$ ipython --no-banner

In [1]: import numpy as np

In [2]: np.set_printoptions(precision=2, suppress=True, linewidth=200)

In [3]: E = np.loadtxt("run6.csv", delimiter=",")

In [4]: print(E)
[[ 2.12  1.1  -0.6   2.  ]
 [-1.94 -1.    2.3  -0.7 ]
 [ 1.28  0.6  -1.8   0.3 ]
 [ 0.23  0.1  -0.1   0.2 ]
 [-4.91 -2.5  -0.3   1.2 ]
 [-2.84 -1.4   1.4  -0.6 ]
 [-1.02 -0.5  -1.9  -1.4 ]
 [ 0.83  0.4   0.6  -0.1 ]
 [ 0.5   0.3   1.   -1.2 ]
 [-0.31 -0.2   0.9  -1.1 ]
 [ 1.58  0.8   0.   -1.8 ]
 [ 3.4   1.7  -0.9  -0.7 ]
 [-0.13 -0.1  -0.7  -0.3 ]
 [-1.53 -0.8   1.5   0.8 ]
 [-3.3  -1.7   1.2   0.3 ]
 [-0.59 -0.3  -0.6  -1.1 ]
 [-2.16 -1.1   0.8  -0.2 ]
 [ 0.65  0.3   0.2  -0.1 ]
 [ 1.82  0.9   0.   -0.9 ]
 [ 0.02  0.    1.4   0.1 ]
 [-2.55 -1.3  -0.1   0.4 ]
 [-1.5  -0.8   1.1   0.8 ]]

In [5]: Xs = E - E.mean(axis=0)

In [6]: U, sigma, Vh = np.linalg.svd(Xs, full_matrices=False)

In [7]: print(np.round(sigma ** 2 / (sigma ** 2).sum(), 2) + 0)
[0.75 0.14 0.11 0.  ]

In [8]: print(sigma)
[10.54  4.57  4.    0.1 ]

In [9]: print(np.abs(Vh[0]).argmax())
0

In [10]: print(Vh[0] * np.sign(Vh[0, np.abs(Vh[0]).argmax()]))
[ 0.87  0.44 -0.22 -0.11]

In [11]: print(np.searchsorted(np.cumsum(sigma ** 2) / (sigma ** 2).sum(), 0.9) + 1)
3

In [12]: print(round((sigma ** 2).sum() ** 2 / (sigma ** 4).sum(), 2))
1.68

In [13]: print(np.abs(U[:, 0]).argmax())
4

In [14]: print((np.sign(U[:, 0]) == np.sign(U[0, 0])).astype(int))
[1 0 1 1 0 0 1 1 1 1 1 1 1 0 0 1 0 1 1 1 0 0]

In [15]: D = np.linalg.norm(E[:, None] - E[None], axis=-1)

In [16]: print(np.flatnonzero(D[5] < D.mean() / 2))
[ 1  5 14 16]

In [17]: print(D.shape)
(22, 22)

In [18]: print((D + 1e9 * np.eye(22)).round(6).argmin(axis=1))
[ 2  5 12 17 14 16 15 17  9  8 18 18  3 21  5 12  5  7 10  7 16 13]

In [19]: print(D[5].round(6).argsort(kind="stable")[:4])
[ 5 16 14  1]

In [20]: data = np.load("a.npy")

In [21]: print(data)
[[3 1 3]
 [4 2 4]
 [2 0 2]]

In [22]: U, sigma, Vh = np.linalg.svd(data)

In [23]: print(np.argmax(sigma[:-1] / (sigma[1:] + 1e-6)) + 1)
2

In [24]: print(sigma.round(2) + 0)
[7.89 0.88 0.  ]

In [25]: other = U[:, :2] @ np.diag(sigma[:2]) @ Vh[:2]

In [26]: print(np.linalg.matrix_rank(data, rtol=0.05))
2

In [27]: print(other.round(2) + 0)
[[3. 1. 3.]
 [4. 2. 4.]
 [2. 0. 2.]]

In [28]: print(np.round(np.linalg.norm(data - other) / np.linalg.norm(data), 2))
0.0

In [29]: print(np.linalg.matrix_rank(other))
2

In [30]: print(np.linalg.lstsq(data[:-1].T, data[-1])[2])
2

In [31]: print(np.allclose(data[:-1].T @ np.linalg.lstsq(data[:-1].T, data[-1])[0], data[-1]))
True

In [32]: other = data / np.sqrt((data ** 2).mean(axis=1, keepdims=True))

In [33]: print(data - data.mean(axis=1, keepdims=True))
[[ 0.67 -1.33  0.67]
 [ 0.67 -1.33  0.67]
 [ 0.67 -1.33  0.67]]

In [34]: print(np.linalg.norm(other, axis=1))
[1.73 1.73 1.73]

In [35]: arr = np.array([[-23.78, -20.11, 23.75],
    ...:     [-22.53, -21.75, 23.49],
    ...:     [-20.34, -22.7, 25.78],
    ...:     [-19.89, -21.39, 24.45],
    ...:     [-20.86, -19.46, 23.93],
    ...:     [-21.12, -23.09, 24.37],
    ...:     [-20.87, -21.78, 23.21],
    ...:     [-20.46, -20.67, 26.11],
    ...:     [-20.26, -20.45, 23.65],
    ...:     [-21.2, -19.85, 21.78],
    ...:     [-22.74, -22.53, 24.33],
    ...:     [-21.07, -20.33, 24.42],
    ...:     [-19.81, -20.56, 23.55]])

In [36]: arr @ arr
---------------------------------------------------------------------------
ValueError                                Traceback (most recent call last)
Cell In[36], line 1
----> 1 arr @ arr

ValueError: matmul: Input operand 1 has a mismatch in its core dimension 0, with gufunc signature (n?,k),(k,m?)->(n?,m?) (size 13 is different from 3)

In [37]: C2 = arr.T @ arr

In [38]: print(np.linalg.matrix_rank(C2))
3

In [39]: print(np.linalg.svd(arr, compute_uv=False) ** 2)
[19162.89    20.06     9.64]

In [40]: print(C2)
[[ 5831.18  5809.58 -6612.36]
 [ 5809.58  5819.6  -6615.08]
 [-6612.36 -6615.08  7541.81]]

In [41]: print((arr @ arr.T).shape)
(13, 13)

In [42]: U, sigma, Vh = np.linalg.svd(C2)

In [43]: print(sigma)
[19162.89    20.06     9.64]

In [44]: other = U[:, :1] @ np.diag(sigma[:1]) @ Vh[:1]

In [45]: print(round(float(np.abs(C2 - other).max()), 2))
13.85

In [46]: print(np.linalg.matrix_rank(C2, rtol=0.05))
1

In [47]: print(round(np.linalg.norm(C2 - other, 2), 2), round(sigma[1], 2))
20.06 20.06

In [48]: print(other)
[[ 5817.33  5814.75 -6619.98]
 [ 5814.75  5812.18 -6617.05]
 [-6619.98 -6617.05  7533.38]]

In [49]: print(np.linalg.matrix_rank(other))
1

In [50]: Xs = E - E.mean(axis=0)

In [51]: evecs = np.linalg.svd(Xs)[2][:3]

In [52]: other = Xs - Xs @ evecs.T @ evecs

In [53]: print(np.linalg.norm(other, axis=1).round(6).argmax())
8

In [54]: print((Xs @ evecs.T).std(axis=0))
[2.25 0.97 0.85]

In [55]: print(np.round(np.cov(Xs @ evecs.T, rowvar=False), 2) + 0)
[[5.29 0.   0.  ]
 [0.   0.99 0.  ]
 [0.   0.   0.76]]

In [56]: other = np.c_[arr[:, :1] @ np.array([[3]]), np.array([-4, 5, -4, 1, 1, 0, -1, 2, 3, -3, 4, -5, 4])]

In [57]: print(other)
[[-71.34  -4.  ]
 [-67.59   5.  ]
 [-61.02  -4.  ]
 [-59.67   1.  ]
 [-62.58   1.  ]
 [-63.36   0.  ]
 [-62.61  -1.  ]
 [-61.38   2.  ]
 [-60.78   3.  ]
 [-63.6   -3.  ]
 [-68.22   4.  ]
 [-63.21  -5.  ]
 [-59.43   4.  ]]

In [58]: print(np.round(np.linalg.norm(other - arr @ np.linalg.lstsq(arr, other)[0], axis=0), 2) + 0)
[ 0.   11.52]

In [59]: print(np.linalg.matrix_rank(other))
2

In [60]: Z = 5 * np.array([[1.1, 1.6, -2.0], [0.1, 1.1, 1.0]])

In [61]: rng = np.random.default_rng(15744)

In [62]: idx = rng.integers(0, 2, 21)

In [63]: X = Z[idx] + rng.normal(size=(21, 3))

In [64]: print(X)
[[  1.01   4.63   5.83]
 [  0.72   3.68   4.28]
 [ -0.58   3.67   4.56]
 [  0.12   5.81   4.03]
 [  6.06   7.86  -9.31]
 [  0.38   6.03   4.79]
 [  0.38   5.92   5.69]
 [  6.22   7.67  -8.28]
 [  0.43   6.94   3.27]
 [  6.06   7.71  -9.19]
 [  5.83   8.48 -10.27]
 [  5.84   7.15 -11.26]
 [  3.26   9.19  -9.  ]
 [  6.48   8.82 -10.49]
 [ -0.71   5.57   3.36]
 [  4.81   8.79  -9.03]
 [  0.97   5.23   4.75]
 [  6.86   7.65 -10.71]
 [  1.08   6.68   5.09]
 [  1.64   5.21   4.82]
 [  5.14   6.9  -11.26]]

In [65]: C2 = np.cov(X, rowvar=False)

In [66]: print(C2)
[[  7.7    3.44 -19.54]
 [  3.44   2.64  -9.86]
 [-19.54  -9.86  55.64]]

In [67]: print(X.std(axis=0))
[2.71 1.59 7.28]

In [68]: Xs = X - X.mean(axis=1)
---------------------------------------------------------------------------
ValueError                                Traceback (most recent call last)
Cell In[68], line 1
----> 1 Xs = X - X.mean(axis=1)

ValueError: operands could not be broadcast together with shapes (21,3) (21,) 

In [69]: Xs = X - X.mean(axis=0)

In [70]: U, sigma, Vh = np.linalg.svd(Xs, full_matrices=False)

In [71]: print(np.abs(U[:, 0]).argmax())
11

In [72]: print(np.searchsorted(np.cumsum(sigma ** 2) / (sigma ** 2).sum(), 0.9) + 1)
1

In [73]: print(round(float((sigma ** 2).sum() ** 2 / (sigma ** 4).sum()), 2))
1.05

In [74]: C2 = X.T @ X

In [75]: print(np.linalg.matrix_rank(C2))
3

In [76]: print(C2)
[[ 336.94  480.64 -533.37]
 [ 480.64  980.33 -518.48]
 [-533.37 -518.48 1224.07]]

In [77]: print(np.diag(C2))
[ 336.94  980.33 1224.07]

In [78]: print((X @ X.T).shape)
(21, 21)

In [79]: print(round(float(np.trace(C2)), 2), round(float((X ** 2).sum()), 2))
2541.35 2541.35

In [80]: print(np.allclose(C2, C2.T))
True

In [81]: F = np.loadtxt("block0.csv", delimiter=",")

In [82]: print(F)
[[3. 1. 0.]
 [0. 3. 1.]
 [0. 0. 3.]]

In [83]: other = np.array([[6, 4], [-4, -2], [9, -1]])

In [84]: print(np.einsum("ij->j", F))
[3. 4. 4.]

In [85]: print(np.linalg.matrix_rank(F @ other))
2

In [86]: print(np.linalg.matrix_rank(np.vstack([F, other.T])))
3

In [87]: print(np.einsum("ik,kj->ji", F, other))
[[14. -3. 27.]
 [10. -7. -3.]]

In [88]: print(np.linalg.matrix_rank(F - F[0, 0] * np.eye(3)))
2

In [89]: print([int(np.linalg.matrix_rank(np.linalg.matrix_power(F, p))) for p in range(1, 4)])
[3, 3, 3]

In [90]: print(np.linalg.matrix_power(F - np.diag(np.diag(F)), 3))
[[0. 0. 0.]
 [0. 0. 0.]
 [0. 0. 0.]]

In [91]: other = F + rng.integers(-2, 3, (3, 2)) @ rng.integers(-2, 3, (2, 3))

In [92]: print(other)
[[1. 1. 0.]
 [0. 3. 1.]
 [1. 0. 1.]]

In [93]: print(np.linalg.svd(other - F, compute_uv=False))
[2.56 1.56 0.  ]

In [94]: W = np.array([[0, 0, 1, 2, 0], [2, 1, 2, 1, 0], [0, 0, 0, 2, 2]])

In [95]: beta = np.array([-3, 4, -3, -5, 3])

In [96]: hid = np.maximum(F @ W + beta, 0)

In [97]: print(np.linalg.matrix_rank(hid))
3

In [98]: print((hid > 0).mean(axis=0))
[0.33 1.   0.67 0.67 1.  ]

In [99]: Z = np.array([[-2, 2], [-2, -1], [2, -2], [0, 2], [1, -1]])

In [100]: print(W @ Z)
[[ 2  2]
 [-2  1]
 [ 2  2]]

In [101]: mat = np.diag(np.array([-5, 4]))

In [102]: print(mat)
[[-5  0]
 [ 0  4]]

In [103]: evals, evecs = np.linalg.eig(mat)

In [104]: print(evals)
[-5.  4.]

In [105]: print(np.sort(np.linalg.eigvals(mat.T)))
[-5.  4.]

In [106]: print(np.sort(np.linalg.eigvals(mat @ mat)))
[16. 25.]

In [107]: print(np.prod(evals))
-20.0

In [108]: print(np.sort(np.linalg.eigvals(np.linalg.inv(mat))))
[-0.2   0.25]

In [109]: print(mat @ evecs[:, 0] - evals[0] * evecs[:, 0])
[0. 0.]

In [110]: other = np.linalg.inv(mat)

In [111]: print(np.linalg.inv(other))
[[-5. -0.]
 [ 0.  4.]]

In [112]: print(round(float(np.linalg.slogdet(mat)[0]), 2))
-1.0

In [113]: print(np.allclose(other, mat.T))
False

In [114]: print(mat @ other)
[[1. 0.]
 [0. 1.]]

In [115]: print(other)
[[-0.2  -0.  ]
 [ 0.    0.25]]
